% python3 -q
>>> import numpy as np
>>> np.set_printoptions(precision=2, suppress=True, linewidth=120, sign=" ")
>>> J = np.tril(np.array([[-3, 2, 3], [2, -2, 0], [0, 1, -3]]), -1) + np.eye(3, dtype=int)
>>> J
array([[ 1,  0,  0],
       [ 2,  1,  0],
       [ 0,  1,  1]])
>>> np.allclose(J @ J.T, J.T @ J)
False
>>> np.linalg.matrix_power(J, 4)
array([[  1,   0,   0],
       [  8,   1,   0],
       [ 12,   4,   1]])
>>> (J + J.T) / 2
array([[ 1. ,  1. ,  0. ],
       [ 1. ,  1. ,  0.5],
       [ 0. ,  0.5,  1. ]])
>>> rng = np.random.default_rng(1)
>>> lab = rng.permutation(3)
>>> Y = J[:, lab] * rng.choice([-1, 1], 3)
>>> Y
array([[-1,  0,  0],
       [-2, -1,  0],
       [ 0, -1,  1]])
>>> left, _, Vh = np.linalg.svd(J.T @ Y)
>>> lab
array([ 0,  1,  2])
>>> np.round(left @ Vh, 2) + 0
array([[-1.,  0.,  0.],
       [ 0., -1.,  0.],
       [ 0.,  0.,  1.]])
>>> np.round(np.linalg.lstsq(J, Y)[0], 2) + 0
array([[-1.,  0.,  0.],
       [ 0., -1.,  0.],
       [ 0.,  0.,  1.]])
>>> round(np.linalg.eigvals(Y).sum().real, 2)
np.float64(-1.0)
>>> np.round(np.linalg.det(Y.T), 2)
np.float64(1.0)
>>> np.poly(Y)
array([ 1.,  1., -1., -1.])
>>> np.kron(np.eye(2, dtype=int), Y)
array([[-1,  0,  0,  0,  0,  0],
       [-2, -1,  0,  0,  0,  0],
       [ 0, -1,  1,  0,  0,  0],
       [ 0,  0,  0, -1,  0,  0],
       [ 0,  0,  0, -2, -1,  0],
       [ 0,  0,  0,  0, -1,  1]])
>>> np.einsum("ij,ji->", Y, Y)
np.int64(3)
>>> arr = np.load("case4.npy")
>>> arr
array([[ 1.  ,  0.  ,  0.  ,  0.  ,  0.  ],
       [ 0.  ,  1.  ,  0.  ,  0.  ,  0.  ],
       [ 0.  ,  0.33,  0.67,  0.  ,  0.  ],
       [ 0.  ,  0.  ,  0.33,  0.33,  0.33],
       [ 0.33,  0.  ,  0.33,  0.  ,  0.33]])
>>> r0 = np.array([1, -3, 0, -3, 3])
>>> Y = arr + np.outer(r0, np.eye(5)[1])
>>> Y
array([[ 1.  ,  1.  ,  0.  ,  0.  ,  0.  ],
       [ 0.  , -2.  ,  0.  ,  0.  ,  0.  ],
       [ 0.  ,  0.33,  0.67,  0.  ,  0.  ],
       [ 0.  , -3.  ,  0.33,  0.33,  0.33],
       [ 0.33,  3.  ,  0.33,  0.  ,  0.33]])
>>> np.linalg.matrix_rank(np.linalg.inv(Y) - np.linalg.inv(arr), tol=1e-8)
np.int64(1)
>>> round(np.linalg.det(Y) / np.linalg.det(arr), 2), round(float(1 + np.linalg.solve(arr, r0)[1]), 2)
(np.float64(-2.0), -2.0)
>>> np.round(np.linalg.norm(arr[1], 1), 2), round(np.linalg.norm(arr[1], np.inf), 2)
(np.float64(1.0), np.float64(1.0))
>>> round(np.linalg.norm(arr[1] - arr[4]), 2)
np.float64(1.15)
>>> round(float(np.linalg.norm(arr, 1)), 2), round(float(np.linalg.norm(arr, np.inf)), 2)
(1.33, 1.0)
>>> np.round(np.linalg.norm(arr, "nuc"), 2)
np.float64(3.58)
>>> np.linalg.norm(arr, axis=1)
array([ 1.  ,  1.  ,  0.75,  0.58,  0.58])
>>> np.round(np.linalg.norm(arr) ** 2 / np.linalg.norm(arr, 2) ** 2, 2)
np.float64(2.58)
>>> Y = arr + rng.integers(-2, 3, (5, 3)) @ rng.integers(-2, 3, (3, 5))
>>> Y
array([[ 2.  ,  4.  ,  6.  ,  0.  , -2.  ],
       [ 2.  ,  3.  ,  5.  , -2.  , -2.  ],
       [ 3.  ,  2.33,  5.67,  0.  ,  0.  ],
       [-2.  ,  4.  ,  4.33, -0.67, -3.67],
       [ 0.33, -6.  , -6.67, -2.  ,  2.33]])
>>> np.linalg.matrix_rank(Y - arr, tol=1e-8)
np.int64(3)
>>> Y - arr
array([[ 1.,  4.,  6.,  0., -2.],
       [ 2.,  2.,  5., -2., -2.],
       [ 3.,  2.,  5.,  0.,  0.],
       [-2.,  4.,  4., -1., -4.],
       [ 0., -6., -7., -2.,  2.]])
>>> vec = np.array([2, 1, 0, 1, 1])
>>> target = arr @ vec
>>> target
array([ 2.  ,  1.  ,  0.33,  0.67,  1.  ])
>>> np.linalg.solve(arr, -1 * target)
array([-2., -1.,  0., -1., -1.])
>>> np.linalg.solve(arr, target)
array([ 2.,  1.,  0.,  1.,  1.])
>>> P = np.triu(np.array([[-3, 1, -2, 0, 2],
...     [1, 2, 1, 3, 2],
...     [3, -2, 1, -3, 0],
...     [1, -2, -2, 3, -1],
...     [2, -3, -1, 1, -2]]), 1) + np.eye(5)
>>> Y = P @ arr @ np.linalg.inv(P)
>>> round(float(np.linalg.det(Y)), 2)
0.07
>>> Y
array([[ 1.67, -1.33,  4.  , 16.  , 16.  ],
       [ 0.67,  0.67,  3.  ,  8.  ,  7.  ],
       [ 0.  ,  0.33, -0.67, -4.  , -5.67],
       [-0.33,  0.33, -1.  , -3.67, -3.67],
       [ 0.33, -0.33,  1.33,  5.  ,  5.33]])
>>> round(float(np.trace(Y)), 2), round(float(np.trace(arr)), 2)
(3.33, 3.33)
